$ ipython --no-banner

In [1]: import numpy as np

In [2]: from numpy import linalg as LA

In [3]: np.set_printoptions(suppress=True, linewidth=160)

In [4]: Q, _ = LA.qr(np.array([[-0.3, -0.1, -0.3], [1.8, -0.1, 0.7], [2.2, 0.3, 0.5]]))

In [5]: w = np.array([8, 9, 7])

In [6]: feats = Q @ np.diag(w) @ Q.T

In [7]: print(feats.round(2))
[[ 7.18  0.38 -0.42]
 [ 0.38  8.55 -0.4 ]
 [-0.42 -0.4   8.27]]

In [8]: # symmetric

In [9]: w, evecs = LA.eig(feats)

In [10]: print(np.round(np.sort(LA.eigvals(LA.inv(feats))), 2))
[0.11 0.12 0.14]

In [11]: assert feats == feats.T
Traceback (most recent call last):
  Cell In[11], line 1
    assert feats == feats.T
ValueError: The truth value of an array with more than one element is ambiguous. Use a.any() or a.all()


In [12]: print(np.round((feats + feats.T) / 2, 2))
[[ 7.18  0.38 -0.42]
 [ 0.38  8.55 -0.4 ]
 [-0.42 -0.4   8.27]]

In [13]: print(np.round(LA.matrix_power(feats, 3), 2))
[[377.48  74.06 -78.94]
 [ 74.06 632.73 -88.68]
 [-78.94 -88.68 573.79]]

In [14]: print(np.round(LA.det(feats), 2))
504.0

In [15]: print(np.round((feats - feats.T) / 2, 2) + 0)
[[0. 0. 0.]
 [0. 0. 0.]
 [0. 0. 0.]]

In [16]: print(np.round(feats @ feats, 2))
[[51.87  6.07 -6.62]
 [ 6.07 73.41 -6.87]
 [-6.62 -6.87 68.72]]

In [17]: print(np.allclose(feats @ feats.T, feats.T @ feats))
True

In [18]: left, s, Vh = LA.svd(feats, full_matrices=False)

In [19]: print((s > 1e-8).sum())
3

In [20]: print(np.round(np.abs(Vh[0]), 2))
[0.29 0.76 0.58]

In [21]: print(np.round(np.sqrt((s ** 2).sum()), 2), round(float(LA.norm(feats)), 2))
13.93 13.93
